% ipython --no-banner

In [1]: import numpy as np

In [2]: np.set_printoptions(precision=2, suppress=True, linewidth=140, legacy="1.25")

In [3]: rd = lambda a: np.round(a, 2) + 0

In [4]: arr = np.load("case17.npy")

In [5]: arr
Out[5]: 
array([[-1.7,  4.5,  1.7, -1.2],
       [ 0.1,  7. ,  0. , -0.5],
       [-0.6,  0.5,  1.3,  0.1]])

In [6]: rng = np.random.default_rng(88967)

In [7]: other = arr + rng.integers(-2, 3, (3, 2)) @ rng.integers(-2, 3, (2, 4))

In [8]: rd(other)
Out[8]: 
array([[ 0.3, 10.5,  6.7, -4.2],
       [-1.9, 13. ,  4. , -0.5],
       [-0.6,  4.5,  4.3, -0.9]])

In [9]: rd(np.linalg.svd(other - arr, compute_uv=False))
Out[9]: array([11.99,  3.5 ,  0.  ])

In [10]: x0 = np.array([-1, -1, -2, 2])

In [11]: a = np.maximum(arr @ x0, 0)

In [12]: np.flatnonzero(a > 1e-9)
Out[12]: array([], dtype=int64)

In [13]: rd(np.tanh(arr @ x0))
Out[13]: array([-1.  , -1.  , -0.98])

In [14]: f, r1 = arr[2], arr[1]

In [15]: f @ r1
Out[15]: 3.39

In [16]: p = (f @ r1) / (f @ f) * f

In [17]: rd(np.linalg.norm(f + r1) ** 2 + np.linalg.norm(f - r1) ** 2)
Out[17]: 103.14

In [18]: X = np.load("arr.npy")

In [19]: X
Out[19]: 
array([[-2.,  1.,  0.,  0.,  0.],
       [ 0., -2.,  1.,  0.,  0.],
       [ 0.,  0., -2.,  1.,  0.],
       [ 0.,  0.,  0., -2.,  1.],
       [ 0.,  0.,  0.,  0., -2.]])

In [20]: # triangular

In [21]: z = rng.permutation(5)

In [22]: z
Out[22]: array([2, 3, 4, 0, 1])

In [23]: other = X[z][:, z]

In [24]: rd(np.sort(np.abs(np.linalg.eigvals(other))))
Out[24]: array([2., 2., 2., 2., 2.])

In [25]: other
Out[25]: 
array([[-2.,  1.,  0.,  0.,  0.],
       [ 0., -2.,  1.,  0.,  0.],
       [ 0.,  0., -2.,  0.,  0.],
       [ 0.,  0.,  0., -2.,  1.],
       [ 1.,  0.,  0.,  0., -2.]])

In [26]: np.trace(other)
Out[26]: -10.0

In [27]: f = np.array([7, -8, -8, -5, -3])

In [28]: other = X + np.outer(f, np.eye(5)[1])

In [29]: np.linalg.matrix_rank(other - X)
Out[29]: 1

In [30]: other
Out[30]: 
array([[ -2.,   8.,   0.,   0.,   0.],
       [  0., -10.,   1.,   0.,   0.],
       [  0.,  -8.,  -2.,   1.,   0.],
       [  0.,  -5.,   0.,  -2.,   1.],
       [  0.,  -3.,   0.,   0.,  -2.]])

In [31]: np.linalg.matrix_rank(np.linalg.inv(other) - np.linalg.inv(X), tol=1e-8)
Out[31]: 1

In [32]: Q, r_ = np.linalg.qr(other)

In [33]: rd(r_)
Out[33]: 
array([[-2.  ,  8.  ,  0.  ,  0.  ,  0.  ],
       [ 0.  , 14.07,  0.43,  0.14,  0.07],
       [ 0.  ,  0.  ,  2.2 , -0.94, -0.01],
       [ 0.  ,  0.  ,  0.  ,  2.02, -1.  ],
       [ 0.  ,  0.  ,  0.  ,  0.  , -2.  ]])

In [34]: Q.shape, r_.shape
Out[34]: ((5, 5), (5, 5))

In [35]: rd(Q @ r_)
Out[35]: 
array([[ -2.,   8.,   0.,   0.,   0.],
       [  0., -10.,   1.,   0.,   0.],
       [  0.,  -8.,  -2.,   1.,   0.],
       [  0.,  -5.,   0.,  -2.,   1.],
       [  0.,  -3.,   0.,   0.,  -2.]])

In [36]: w, evecs = np.linalg.eig(X)

In [37]: rd(np.sort(np.linalg.eigvals(np.linalg.inv(X))))
Out[37]: array([-0.5, -0.5, -0.5, -0.5, -0.5])

In [38]: np.prod(w)
Out[38]: -32.0

In [39]: z = rng.integers(0, 3, 4)

In [40]: M = np.array([[1, 4, 5, 3], [0, 3, 3, 1], [1, 2, 1, 4], [3, 2, 3, 5]]) * (z[:, None] == z)

In [41]: M
Out[41]: 
array([[1, 4, 0, 0],
       [0, 3, 0, 0],
       [0, 0, 1, 4],
       [0, 0, 3, 5]])

In [42]: w, evecs = np.linalg.eig(M)

In [43]: rd(np.sort(np.linalg.eigvals(M @ M)))
Out[43]: array([ 1.,  1.,  9., 49.])

In [44]: np.prod(w)
Out[44]: -21.0

In [45]: rd(np.sort(np.linalg.eigvals(np.linalg.inv(M))))
Out[45]: array([-1.  ,  0.14,  0.33,  1.  ])

In [46]: E = np.load("x.npy")

In [47]: E
Out[47]: 
array([[ 0.1,  0.3, -0.3,  0.2,  0.7],
       [-1.4, -0.9,  2.2,  0.3,  0.5],
       [ 0.2, -3. , -0.5, -0.8, -1.2],
       [ 1.7, -2.3,  1.7, -0.7,  0. ],
       [-0.7, -1.8, -0.7, -0.5, -0.9]])

In [48]: U, sv, Vt = np.linalg.svd(E, full_matrices=False)

In [49]: rd(U.T @ E @ Vt.T)
Out[49]: 
array([[4.68, 0.  , 0.  , 0.  , 0.  ],
       [0.  , 3.05, 0.  , 0.  , 0.  ],
       [0.  , 0.  , 2.29, 0.  , 0.  ],
       [0.  , 0.  , 0.  , 0.64, 0.  ],
       [0.  , 0.  , 0.  , 0.  , 0.1 ]])

In [50]: rd(Vt @ Vt.T)
Out[50]: 
array([[1., 0., 0., 0., 0.],
       [0., 1., 0., 0., 0.],
       [0., 0., 1., 0., 0.],
       [0., 0., 0., 1., 0.],
       [0., 0., 0., 0., 1.]])

In [51]: rd(U.T @ U)
Out[51]: 
array([[1., 0., 0., 0., 0.],
       [0., 1., 0., 0., 0.],
       [0., 0., 1., 0., 0.],
       [0., 0., 0., 1., 0.],
       [0., 0., 0., 0., 1.]])

In [52]: rd(sv / sv[0])
Out[52]: array([1.  , 0.65, 0.49, 0.14, 0.02])

In [53]: rd(np.abs(Vt[0]))
Out[53]: array([0.13, 0.91, 0.18, 0.24, 0.24])

In [54]: (sv > 1e-8).sum()
Out[54]: 5

In [55]: rd(np.linalg.det(2 * E)), rd(np.linalg.det(E))
Out[55]: (-67.33, -2.1)

In [56]: rd(np.linalg.det(E[::-1]))
Out[56]: -2.1

In [57]: rd(np.linalg.eigvals(E).sum().real)
Out[57]: -2.9

In [58]: np.einsum("ii->", E)
Out[58]: -2.9

In [59]: rd(np.poly(E))
Out[59]: array([ 1.  ,  2.9 , 12.36,  4.61,  2.99,  2.1 ])

In [60]: W0 = np.load("run18.npy")

In [61]: W0
Out[61]: 
array([[-3.,  1.,  0.],
       [ 0., -3.,  1.],
       [ 0.,  0., -3.]])

In [62]: # triangular: eigenvalues sit on the diagonal

In [63]: Q, r_ = np.linalg.qr(W0)

In [64]: Q
Out[64]: 
array([[ 1.,  0.,  0.],
       [-0.,  1.,  0.],
       [-0., -0.,  1.]])

In [65]: np.trace(Q @ Q.T)
Out[65]: 3.0

In [66]: Q.T @ Q
Out[66]: 
array([[1., 0., 0.],
       [0., 1., 0.],
       [0., 0., 1.]])

In [67]: Q.shape, r_.shape
Out[67]: ((3, 3), (3, 3))

In [68]: z = rng.permutation(3)

In [69]: z
Out[69]: array([2, 1, 0])

In [70]: other = W0[z][:, z]

In [71]: np.trace(other)
Out[71]: -9.0

In [72]: f = np.array([0, 0, 0])

In [73]: other = W0 + np.outer(f, np.eye(3)[2])

In [74]: rd(np.linalg.det(other) / np.linalg.det(W0)), rd(1 + np.linalg.solve(W0, f)[2])
Out[74]: (1.0, 1.0)

In [75]: F = np.loadtxt("data.csv", delimiter=",")

In [76]: rd(F)
Out[76]: 
array([[-1.92,  1.69, -0.47, -1.4 ,  1.19],
       [ 1.86,  0.23,  0.06, -1.38, -1.26],
       [-0.42, -0.32, -0.15,  0.38,  0.31],
       [ 1.71, -2.56, -0.11,  1.53, -0.96],
       [ 0.27,  0.11, -0.53, -1.19, -0.16]])

In [77]: np.linalg.lstsq(F[:-1].T, F[-1])[2]
Out[77]: 3

In [78]: rd(F @ np.linalg.pinv(F) @ F)
Out[78]: 
array([[-1.92,  1.69, -0.47, -1.4 ,  1.19],
       [ 1.86,  0.23,  0.06, -1.38, -1.26],
       [-0.42, -0.32, -0.15,  0.38,  0.31],
       [ 1.71, -2.56, -0.11,  1.53, -0.96],
       [ 0.27,  0.11, -0.53, -1.19, -0.16]])

In [79]: np.unique(F.round(6), axis=0).shape
Out[79]: (5, 5)

In [80]: np.allclose(F[:-1].T @ np.linalg.lstsq(F[:-1].T, F[-1])[0], F[-1])
Out[80]: True

In [81]: U, sv, Vt = np.linalg.svd(F)

In [82]: evecs = Vt[:(sv > 1e-8).sum()]

In [83]: x0 = F[2] + 2 * F[0] + rng.integers(2) * np.eye(5)[3]

In [84]: rd(x0)
Out[84]: array([-4.26,  3.06, -1.09, -2.42,  2.69])

In [85]: rd(np.linalg.norm(x0 - evecs.T @ evecs @ x0))
Out[85]: 0.0

In [86]: np.linalg.matrix_rank(np.vstack([F, x0]))
Out[86]: 3

In [87]: rd(np.linalg.det(2 * F)), rd(np.linalg.det(F))
Out[87]: (0.0, 0.0)

In [88]: rd(np.poly(F))
Out[88]: array([ 1.  ,  0.47, -8.53, -1.79,  0.  ,  0.  ])

In [89]: rd(np.kron(np.eye(2, dtype=int), F))
Out[89]: 
array([[-1.92,  1.69, -0.47, -1.4 ,  1.19,  0.  ,  0.  ,  0.  ,  0.  ,  0.  ],
       [ 1.86,  0.23,  0.06, -1.38, -1.26,  0.  ,  0.  ,  0.  ,  0.  ,  0.  ],
       [-0.42, -0.32, -0.15,  0.38,  0.31,  0.  ,  0.  ,  0.  ,  0.  ,  0.  ],
       [ 1.71, -2.56, -0.11,  1.53, -0.96,  0.  ,  0.  ,  0.  ,  0.  ,  0.  ],
       [ 0.27,  0.11, -0.53, -1.19, -0.16,  0.  ,  0.  ,  0.  ,  0.  ,  0.  ],
       [ 0.  ,  0.  ,  0.  ,  0.  ,  0.  , -1.92,  1.69, -0.47, -1.4 ,  1.19],
       [ 0.  ,  0.  ,  0.  ,  0.  ,  0.  ,  1.86,  0.23,  0.06, -1.38, -1.26],
       [ 0.  ,  0.  ,  0.  ,  0.  ,  0.  , -0.42, -0.32, -0.15,  0.38,  0.31],
       [ 0.  ,  0.  ,  0.  ,  0.  ,  0.  ,  1.71, -2.56, -0.11,  1.53, -0.96],
       [ 0.  ,  0.  ,  0.  ,  0.  ,  0.  ,  0.27,  0.11, -0.53, -1.19, -0.16]])

In [90]: rd(np.linalg.det(F[::-1]))
Out[90]: 0.0

In [91]: rd(np.einsum("ij,ji->", F, F))
Out[91]: 17.29

In [92]: rd(np.einsum("ii->", F))
Out[92]: -0.47

In [93]: rd(np.linalg.eigvals(F))
Out[93]: array([-3.06+0.j,  2.8 +0.j, -0.21+0.j,  0.  +0.j,  0.  +0.j])

In [94]: rk = np.linalg.matrix_rank(F)

In [95]: rk
Out[95]: 3

In [96]: ns = np.linalg.svd(F)[2][rk:].T

In [97]: ns.shape
Out[97]: (5, 2)

In [98]: rd(ns @ ns.T)
Out[98]: 
array([[ 0.35,  0.13, -0.12,  0.09,  0.43],
       [ 0.13,  0.22, -0.34,  0.2 , -0.01],
       [-0.12, -0.34,  0.54, -0.32,  0.13],
       [ 0.09,  0.2 , -0.32,  0.19, -0.05],
       [ 0.43, -0.01,  0.13, -0.05,  0.7 ]])

In [99]: rd((F + F.T) / 2)
Out[99]: 
array([[-1.92,  1.78, -0.44,  0.15,  0.73],
       [ 1.78,  0.23, -0.13, -1.97, -0.57],
       [-0.44, -0.13, -0.15,  0.14, -0.11],
       [ 0.15, -1.97,  0.14,  1.53, -1.07],
       [ 0.73, -0.57, -0.11, -1.07, -0.16]])

In [100]: np.allclose(F, F.T)
Out[100]: False

In [101]: rd(np.sort(np.abs(np.linalg.eigvals(F))))
Out[101]: array([0.  , 0.  , 0.21, 2.8 , 3.06])

In [102]: rd((F - F.T) / 2)
Out[102]: 
array([[ 0.  , -0.08, -0.02, -1.56,  0.46],
       [ 0.08,  0.  ,  0.19,  0.59, -0.68],
       [ 0.02, -0.19,  0.  ,  0.24,  0.42],
       [ 1.56, -0.59, -0.24,  0.  ,  0.11],
       [-0.46,  0.68, -0.42, -0.11,  0.  ]])

In [103]: rd(np.linalg.det(F))
Out[103]: 0.0

In [104]: rd(np.trace(F))
Out[104]: -0.47

In [105]: rd(np.abs(np.linalg.eigvals(F)).max())
Out[105]: 3.06

In [106]: K = np.load("w.npy")

In [107]: K
Out[107]: 
array([[ 1.,  2.,  2., -1.,  2.],
       [ 3.,  1.,  3.,  4., -1.],
       [ 0.,  0.,  1.,  1.,  2.],
       [ 0.,  0.,  2.,  4., -2.],
       [ 0.,  0.,  1.,  4., -2.]])

In [108]: rd(np.sort(np.abs(np.linalg.eigvals(K))))
Out[108]: array([1.45, 1.56, 1.56, 3.45, 4.09])

In [109]: rd(np.linalg.matrix_power(K, 2))
Out[109]: 
array([[ 7.,  4., 10., 13.,  2.],
       [ 6.,  7., 19., 16.,  5.],
       [ 0.,  0.,  5., 13., -4.],
       [ 0.,  0.,  8., 10.,  0.],
       [ 0.,  0.,  7.,  9., -2.]])

In [110]: K @ K
Out[110]: 
array([[ 7.,  4., 10., 13.,  2.],
       [ 6.,  7., 19., 16.,  5.],
       [ 0.,  0.,  5., 13., -4.],
       [ 0.,  0.,  8., 10.,  0.],
       [ 0.,  0.,  7.,  9., -2.]])

In [111]: np.allclose(K, K.T)
Out[111]: False

In [112]: rd(np.linalg.det(K))
Out[112]: -50.0

In [113]: (K - K.T) / 2
Out[113]: 
array([[ 0. , -0.5,  1. , -0.5,  1. ],
       [ 0.5,  0. ,  1.5,  2. , -0.5],
       [-1. , -1.5,  0. , -0.5,  0.5],
       [ 0.5, -2. ,  0.5,  0. , -3. ],
       [-1. ,  0.5, -0.5,  3. ,  0. ]])

In [114]: other = K / np.linalg.norm(K, axis=1, keepdims=True)

In [115]: C2 = other @ other.T

In [116]: rd(C2[0])
Out[116]: array([ 1.  ,  0.22,  0.55, -0.22, -0.35])

In [117]: (C2 - 2 * np.eye(5)).round(6).argmax(axis=1)
Out[117]: array([2, 3, 0, 4, 3])

In [118]: np.argwhere(np.triu(np.abs(C2) > 0.95, 1))
Out[118]: array([[3, 4]])

In [119]: (np.abs(C2) > 0.9).astype(int)
Out[119]: 
array([[1, 0, 0, 0, 0],
       [0, 1, 0, 0, 0],
       [0, 0, 1, 0, 0],
       [0, 0, 0, 1, 1],
       [0, 0, 0, 1, 1]])

In [120]: blk = np.stack([K, 3 * K, K[::-1]])

In [121]: np.linalg.matrix_rank(blk.reshape(3, -1))
Out[121]: 2

In [122]: (blk @ K.T).shape
Out[122]: (3, 5, 5)

In [123]: blk.sum(axis=0)
Out[123]: 
array([[ 4.,  8.,  9.,  0.,  6.],
       [12.,  4., 14., 20., -6.],
       [ 0.,  0.,  5.,  5., 10.],
       [ 3.,  1., 11., 20., -9.],
       [ 1.,  2.,  6., 15., -6.]])

In [124]: rd(np.linalg.norm(blk, axis=(1, 2)))
Out[124]: array([10.05, 30.15, 10.05])

In [125]: rd(np.linalg.det(blk))
Out[125]: array([   -50., -12150.,    -50.])

In [126]: x0 = np.array([0, -5, 1, 6, 1])

In [127]: rhs = K @ x0

In [128]: coef, lr = np.zeros(5), 1 / np.linalg.norm(K, 2) ** 2

In [129]: for i in range(30):
     ...:     coef -= lr * K.T @ (K @ coef - rhs)
     ...:     if i % 10 == 0: print(i, round(np.linalg.norm(K @ coef - rhs), 2))
     ...: 
0 11.69
10 6.04
20 4.11

In [130]: rd(coef)
Out[130]: array([-0.73, -2.52,  0.55,  5.89,  0.13])

In [131]: J = np.load("out18.npy")

In [132]: J
Out[132]: 
array([[  5.96,   5.6 ,  19.59,  10.17],
       [  5.75,  -0.82,   0.01,  -0.43],
       [  5.97,   1.36,   7.87,   4.11],
       [  7.67,   4.4 ,  19.49,  10.48],
       [ 12.48, -19.54,  -5.35,   8.2 ],
       [ 18.39, -11.87,  17.52,  18.47],
       [  1.45,  -1.93,  11.87,  11.62],
       [-17.28,  17.49, -19.59, -23.38],
       [  1.98,  -7.17,  -5.68,   1.45],
       [  7.98,  -0.24,  -2.92,  -4.06],
       [-11.4 ,  -3.99, -23.93, -11.37]])

In [133]: other = np.c_[J[:, :3] @ np.array([[-1, 3, -2], [0, -1, -1], [-1, 2, 1]]), np.array([1, -2, 1, -1, 1, -2, 0, 2, -2, -1, -2])]

In [134]: rd(other)
Out[134]: 
array([[ -25.55,   51.46,    2.07,    1.  ],
       [  -5.76,   18.09,  -10.67,   -2.  ],
       [ -13.84,   32.29,   -5.43,    1.  ],
       [ -27.16,   57.59,   -0.25,   -1.  ],
       [  -7.13,   46.28,  -10.77,    1.  ],
       [ -35.91,  102.08,   -7.39,   -2.  ],
       [ -13.32,   30.02,   10.9 ,    0.  ],
       [  36.87, -108.51,   -2.52,    2.  ],
       [   3.7 ,    1.75,   -2.47,   -2.  ],
       [  -5.06,   18.34,  -18.64,   -1.  ],
       [  35.33,  -78.07,    2.86,   -2.  ]])

In [135]: rd(np.linalg.lstsq(J, other[:, 0])[0])
Out[135]: array([-1.,  0., -1.,  0.])

In [136]: rd(np.linalg.norm(np.linalg.qr(J)[0].T @ other, axis=0) ** 2 / ((other ** 2).sum(axis=0) + 1e-12))
Out[136]: array([1.  , 1.  , 1.  , 0.24])

In [137]: np.linalg.matrix_rank(np.c_[J, other])
Out[137]: 5

In [138]: x0 = np.array([1, 2, -2, 1])

In [139]: rhs = other @ x0

In [140]: rd(np.linalg.lstsq(other, rhs)[0])
Out[140]: array([ 1.,  2., -2.,  1.])

In [141]: rhs = rhs + 0.05 * rng.normal(size=11)

In [142]: rd(rhs)
Out[142]: array([  74.2 ,   49.78,   62.68,   87.52,  108.05,  181.04,   24.89, -173.03,   10.2 ,   67.84, -128.47])

In [143]: coef, *_ = np.linalg.lstsq(other, rhs)

In [144]: rd(np.linalg.norm(rhs - other @ coef))
Out[144]: 0.16

In [145]: coef.round()
Out[145]: array([ 1.,  2., -2.,  1.])
